% python3 -q
>>> import numpy as np
>>> from numpy import linalg as LA
>>> np.set_printoptions(precision=4, suppress=True, linewidth=160, floatmode="fixed")
>>> def tidy(a):
...     return np.round(a, 4) + 0
... 
>>> E = np.array([[510, -117, 81, 133, -112, -45],
...     [-117, 334, -35, -73, -9, 45],
...     [81, -35, 303, -16, -53, 11],
...     [133, -73, -16, 323, -164, 46],
...     [-112, -9, -53, -164, 535, -72],
...     [-45, 45, 11, 46, -72, 262]])
>>> rng = np.random.default_rng(87)
>>> z = rng.permutation(6)
>>> A2 = E[:, z] * rng.choice([-1, 1], 6)
>>> A2
array([[ -45, -133,  117, -510,  -81,  112],
       [  45,   73, -334,  117,   35,    9],
       [  11,   16,   35,  -81, -303,   53],
       [  46, -323,   73, -133,   16,  164],
       [ -72,  164,    9,  112,   53, -535],
       [ 262,  -46,  -45,   45,  -11,   72]])
>>> Uu, _, Vh = LA.svd(E.T @ A2)
>>> z
array([5, 3, 1, 0, 2, 4])
>>> tidy(LA.lstsq(E, A2)[0])
array([[ 0.0000,  0.0000,  0.0000, -1.0000,  0.0000,  0.0000],
       [ 0.0000,  0.0000, -1.0000,  0.0000,  0.0000,  0.0000],
       [ 0.0000,  0.0000,  0.0000,  0.0000, -1.0000,  0.0000],
       [ 0.0000, -1.0000,  0.0000,  0.0000,  0.0000,  0.0000],
       [ 0.0000,  0.0000,  0.0000,  0.0000,  0.0000, -1.0000],
       [ 1.0000,  0.0000,  0.0000,  0.0000,  0.0000,  0.0000]])
>>> x = np.array([0, 3, 0, 1, 3, 2])
>>> y = A2 @ x
>>> y
array([-928,  459, -836, -726, -307,   18])
>>> tidy(LA.solve(A2.T, A2[1]))
array([0.0000, 1.0000, 0.0000, 0.0000, 0.0000, 0.0000])
>>> tidy(LA.solve(A2, y))
array([0.0000, 3.0000, 0.0000, 1.0000, 3.0000, 2.0000])
>>> vals, evecs = LA.eigh(E)
>>> x = np.array([0, 2, 2, 2, 0, 0])
>>> tidy(x @ E @ x / (x @ x)), tidy(vals[0]), tidy(vals[-1])
(np.float64(237.3333), np.float64(156.1427), np.float64(780.0913))
>>> K = np.loadtxt("run15.csv", delimiter=",")
>>> K
array([[ 3.0000, -2.0000,  0.0000, -2.0000,  0.0000,  4.0000,  0.0000, -4.0000,  0.0000, -2.0000,  0.0000,  0.0000, -2.0000],
       [-2.0000,  0.0000,  0.0000,  1.0000,  0.0000, -2.0000,  0.0000,  2.0000,  0.0000,  1.0000,  0.0000,  0.0000,  1.0000],
       [ 0.0000,  0.0000, -1.0000,  0.0000,  0.0000,  0.0000,  0.0000,  0.0000,  0.0000,  0.0000,  0.0000,  0.0000,  0.0000],
       [-2.0000,  1.0000,  0.0000,  0.0000,  0.0000, -2.0000,  0.0000,  2.0000,  0.0000,  1.0000,  0.0000,  0.0000,  1.0000],
       [ 0.0000,  0.0000,  0.0000,  0.0000, -1.0000,  0.0000,  0.0000,  0.0000,  0.0000,  0.0000,  0.0000,  0.0000,  0.0000],
       [ 4.0000, -2.0000,  0.0000, -2.0000,  0.0000,  3.0000,  0.0000, -4.0000,  0.0000, -2.0000,  0.0000,  0.0000, -2.0000],
       [ 0.0000,  0.0000,  0.0000,  0.0000,  0.0000,  0.0000, -1.0000,  0.0000,  0.0000,  0.0000,  0.0000,  0.0000,  0.0000],
       [-4.0000,  2.0000,  0.0000,  2.0000,  0.0000, -4.0000,  0.0000,  3.0000,  0.0000,  2.0000,  0.0000,  0.0000,  2.0000],
       [ 0.0000,  0.0000,  0.0000,  0.0000,  0.0000,  0.0000,  0.0000,  0.0000, -1.0000,  0.0000,  0.0000,  0.0000,  0.0000],
       [-2.0000,  1.0000,  0.0000,  1.0000,  0.0000, -2.0000,  0.0000,  2.0000,  0.0000,  0.0000,  0.0000,  0.0000,  1.0000],
       [ 0.0000,  0.0000,  0.0000,  0.0000,  0.0000,  0.0000,  0.0000,  0.0000,  0.0000,  0.0000, -1.0000,  0.0000,  0.0000],
       [ 0.0000,  0.0000,  0.0000,  0.0000,  0.0000,  0.0000,  0.0000,  0.0000,  0.0000,  0.0000,  0.0000, -1.0000,  0.0000],
       [-2.0000,  1.0000,  0.0000,  1.0000,  0.0000, -2.0000,  0.0000,  2.0000,  0.0000,  1.0000,  0.0000,  0.0000,  0.0000]])
>>> [round(float(x), 4) for x in LA.svd(K, compute_uv=False)[:3]]
[15.0, 1.0, 1.0]
>>> LA.matrix_rank(K, rtol=0.1)
np.int64(1)
>>> tidy(LA.norm(K, 2) / LA.norm(K))
np.float64(0.9744)
>>> LA.cond(K) > 100
np.False_
>>> tidy(np.abs(LA.svd(K)[2][-1]))
array([0.8660, 0.1443, 0.0000, 0.1443, 0.0000, 0.2887, 0.0000, 0.2887, 0.0000, 0.1443, 0.0000, 0.0000, 0.1443])
>>> print(np.all(LA.eigvalsh(K) > 0))
False
>>> [round(float(LA.det(K[:i, :i])), 2) + 0 for i in range(1, 14)]
[3.0, -4.0, 4.0, -5.0, 5.0, -9.0, 9.0, -13.0, 13.0, -14.0, 14.0, -14.0, 15.0]
>>> t = np.radians(36)
>>> R = np.eye(13)
>>> R[0, 0] = R[5, 5] = np.cos(t)
>>> R[0, 5], R[5, 0] = -np.sin(t), np.sin(t)
>>> A2 = K @ R.T
>>> tidy(LA.svd(K, compute_uv=False)), tidy(LA.svd(A2, compute_uv=False))
(array([15.0000,  1.0000,  1.0000,  1.0000,  1.0000,  1.0000,  1.0000,  1.0000,  1.0000,  1.0000,  1.0000,  1.0000,  1.0000]), array([15.0000,  1.0000,  1.0000,  1.0000,  1.0000,  1.0000,  1.0000,  1.0000,  1.0000,  1.0000,  1.0000,  1.0000,  1.0000]))
>>> Uu, sig, Vh = LA.svd(K)
>>> tidy(sig)
array([15.0000,  1.0000,  1.0000,  1.0000,  1.0000,  1.0000,  1.0000,  1.0000,  1.0000,  1.0000,  1.0000,  1.0000,  1.0000])
>>> A2 = Uu[:, :1] @ np.diag(sig[:1]) @ Vh[:1]
>>> LA.matrix_rank(K, rtol=0.05)
np.int64(13)
>>> tidy(LA.norm(K - A2) / LA.norm(K))
np.float64(0.225)
>>> print(np.abs(K - A2).max())
1.0
>>> tidy(LA.norm(K - A2, 2)), sig[1]
(np.float64(1.0), np.float64(1.0))
>>> LA.matrix_rank(A2)
np.int64(1)
>>> A2 = LA.inv(K)
>>> print(np.allclose(A2, K.T))
False
>>> tidy(LA.slogdet(K)[0])
np.float64(1.0)
>>> feats = np.load("case19.npy")
>>> feats
array([[5.0000, 1.0000, 1.0000, 1.0000, 1.0000, 1.0000, 1.0000, 1.0000],
       [1.0000, 5.0000, 1.0000, 1.0000, 1.0000, 1.0000, 1.0000, 1.0000],
       [1.0000, 1.0000, 5.0000, 1.0000, 1.0000, 1.0000, 1.0000, 1.0000],
       [1.0000, 1.0000, 1.0000, 5.0000, 1.0000, 1.0000, 1.0000, 1.0000],
       [1.0000, 1.0000, 1.0000, 1.0000, 5.0000, 1.0000, 1.0000, 1.0000],
       [1.0000, 1.0000, 1.0000, 1.0000, 1.0000, 5.0000, 1.0000, 1.0000],
       [1.0000, 1.0000, 1.0000, 1.0000, 1.0000, 1.0000, 5.0000, 1.0000],
       [1.0000, 1.0000, 1.0000, 1.0000, 1.0000, 1.0000, 1.0000, 5.0000]])
>>> def softmax(z):
...     e = np.exp(z - z.max(axis=-1, keepdims=True))
...     return e / e.sum(axis=-1, keepdims=True)
... 
>>> softmax(10 * E[4])
array([0.0000, 0.0000, 0.0000, 0.0000, 1.0000, 0.0000])
>>> tidy(softmax(E[4]))
array([0.0000, 0.0000, 0.0000, 0.0000, 1.0000, 0.0000])
>>> S = E @ E.T / np.sqrt(6)
>>> print(softmax(S)[4] @ E)
[-112.0000   -9.0000  -53.0000 -164.0000  535.0000  -72.0000]
>>> z = rng.permutation(8)
>>> print(z)
[7 2 4 1 6 3 0 5]
>>> A2 = feats[z][:, z]
>>> np.diag(A2)
array([5.0000, 5.0000, 5.0000, 5.0000, 5.0000, 5.0000, 5.0000, 5.0000])
>>> np.trace(A2)
np.float64(40.0)
>>> np.allclose(A2, feats)
True
>>> A2
array([[5.0000, 1.0000, 1.0000, 1.0000, 1.0000, 1.0000, 1.0000, 1.0000],
       [1.0000, 5.0000, 1.0000, 1.0000, 1.0000, 1.0000, 1.0000, 1.0000],
       [1.0000, 1.0000, 5.0000, 1.0000, 1.0000, 1.0000, 1.0000, 1.0000],
       [1.0000, 1.0000, 1.0000, 5.0000, 1.0000, 1.0000, 1.0000, 1.0000],
       [1.0000, 1.0000, 1.0000, 1.0000, 5.0000, 1.0000, 1.0000, 1.0000],
       [1.0000, 1.0000, 1.0000, 1.0000, 1.0000, 5.0000, 1.0000, 1.0000],
       [1.0000, 1.0000, 1.0000, 1.0000, 1.0000, 1.0000, 5.0000, 1.0000],
       [1.0000, 1.0000, 1.0000, 1.0000, 1.0000, 1.0000, 1.0000, 5.0000]])
>>> print(tidy(np.sort(np.abs(LA.eigvals(A2)))))
[ 4.0000  4.0000  4.0000  4.0000  4.0000  4.0000  4.0000 12.0000]
